$ ipython --no-banner

In [1]: import numpy as np

In [2]: from numpy import linalg as LA

In [3]: np.set_printoptions(precision=2, suppress=True, linewidth=200)

In [4]: u = np.array([-2, -2, 2]) + 0.5

In [5]: E = np.outer(u, u) / (u @ u)

In [6]: E
Out[6]: 
array([[ 0.21,  0.21, -0.35],
       [ 0.21,  0.21, -0.35],
       [-0.35, -0.35,  0.58]])

In [7]: rng = np.random.default_rng(14786)

In [8]: labels = rng.permutation(3)

In [9]: labels
Out[9]: array([1, 0, 2])

In [10]: other = E[labels][:, labels]

In [11]: round(float(LA.det(other)), 2), round(LA.det(E[labels]), 2)
Out[11]: (-0.0, np.float64(-0.0))

In [12]: vec = np.array([-5, -1, -1])

In [13]: LA.eigvalsh(2 * E - np.eye(3))
Out[13]: array([-1., -1.,  1.])

In [14]: round((vec - E @ vec) @ (E @ vec), 2)
Out[14]: np.float64(0.0)

In [15]: arr = np.load("layer7.npy")

In [16]: arr
Out[16]: 
array([[ -3.76,  -2.12,   0.44,  -2.56,  -0.82,   1.66],
       [  1.96,   9.78,   4.38,   4.6 ,  -2.25,   1.43],
       [  0.18,   8.37,  -0.17,   3.86,   6.89,  -2.56],
       [  0.98,   5.91,  -1.89,   2.44,  16.65,  -8.39],
       [  6.89,  -8.29,   1.49,  -5.77, -10.32,  -1.39],
       [ -7.89,   4.54,  -5.33,   0.18,  14.83,   5.41],
       [ -4.43,  -6.23,   2.4 ,  -6.33,  -7.07,  -0.04],
       [  3.06,   0.16,   3.98,   1.71,  -3.05,  -1.27],
       [  7.74,  10.99,  13.42,   8.34, -26.42,   6.85],
       [  3.65,   2.37,   3.48,   3.86,  -8.47,   6.38],
       [  1.27,  -1.03,   0.19,   4.63,   6.63,  -3.69],
       [ -0.94,   7.05,  -2.15,  -0.98,   5.02,  -3.41],
       [ -2.91,  -3.51,   1.72,  -3.62,   2.76,  -4.03],
       [-16.27,   9.03,  -5.58,  -1.53,  21.79,   6.36],
       [ -4.09,   9.69,  -0.34,   2.65,   5.11,   1.89],
       [  0.3 ,  -2.08,  -1.04,  -2.99,  -6.92,   3.82],
       [ -3.72,  10.26,  -0.66,   0.87,   6.53,   3.15],
       [ -6.78,  -8.68,  -6.98,  -8.36,   8.8 ,  -3.5 ],
       [  1.62,   1.94,  -1.18,   0.38,   9.16,  -7.37],
       [ -2.3 ,  10.61,   0.83,   2.58,   2.24,   0.55],
       [  6.03,  -2.67,   5.99,   0.69, -13.95,   0.64],
       [  1.85,  -4.62,  -3.38,  -3.25,  -7.39,   0.72],
       [  6.21,   3.93,   0.23,   2.57,  -3.54,   4.39],
       [ -1.54,  -0.31,  -5.85,  -6.92,   6.31,   0.33],
       [ -3.52,  -8.37,  -0.93,  -5.35,   4.87,  -0.91],
       [  2.43,   7.45,   4.62,   6.36,  -4.29,   0.44],
       [ -2.4 ,  -0.4 ,  -0.7 ,   0.02,  -9.71,   2.02],
       [ -7.89,  -5.95,  -6.33,  -5.3 ,   5.22,   0.26],
       [ 10.48,   4.2 ,   2.35,   0.99,   2.46,   1.58],
       [ -1.1 ,  -8.28,  -2.93,  -5.88,   5.92,  -3.56],
       [  0.65,  -5.87,  -4.45,  -1.22,   1.71,  -6.02],
       [  1.35,  -3.91,  -7.45,  -1.72,   8.52,  -9.18],
       [  0.88,  -3.44,  -1.79,  -3.  ,   0.72,   1.75],
       [ -0.08,  -4.98,   1.73,  -0.78, -10.89,   3.44],
       [ -1.95,   5.59,   3.18,   4.05,  -0.2 ,   2.74],
       [ -3.23,  -8.51,   0.56,   0.77,  -6.  ,  -4.39],
       [ -6.8 ,  10.81,   1.15,   4.61,   3.41,   2.54]])

In [17]: cen = arr - arr.mean(axis=0)

In [18]: Uu, s, Vh = LA.svd(cen, full_matrices=False)

In [19]: round(float((s ** 2).sum() ** 2 / (s ** 4).sum()), 2)
Out[19]: 2.59

In [20]: s ** 2 / (s ** 2).sum()
Out[20]: array([0.54, 0.3 , 0.1 , 0.03, 0.02, 0.01])

In [21]: Vh[0] * np.sign(Vh[0, np.abs(Vh[0]).argmax()])
Out[21]: array([-0.33,  0.01, -0.32, -0.14,  0.87, -0.14])

In [22]: LA.matrix_rank(cen)
Out[22]: np.int64(6)

In [23]: np.abs(Uu[:, 0]).argmax()
Out[23]: np.int64(8)
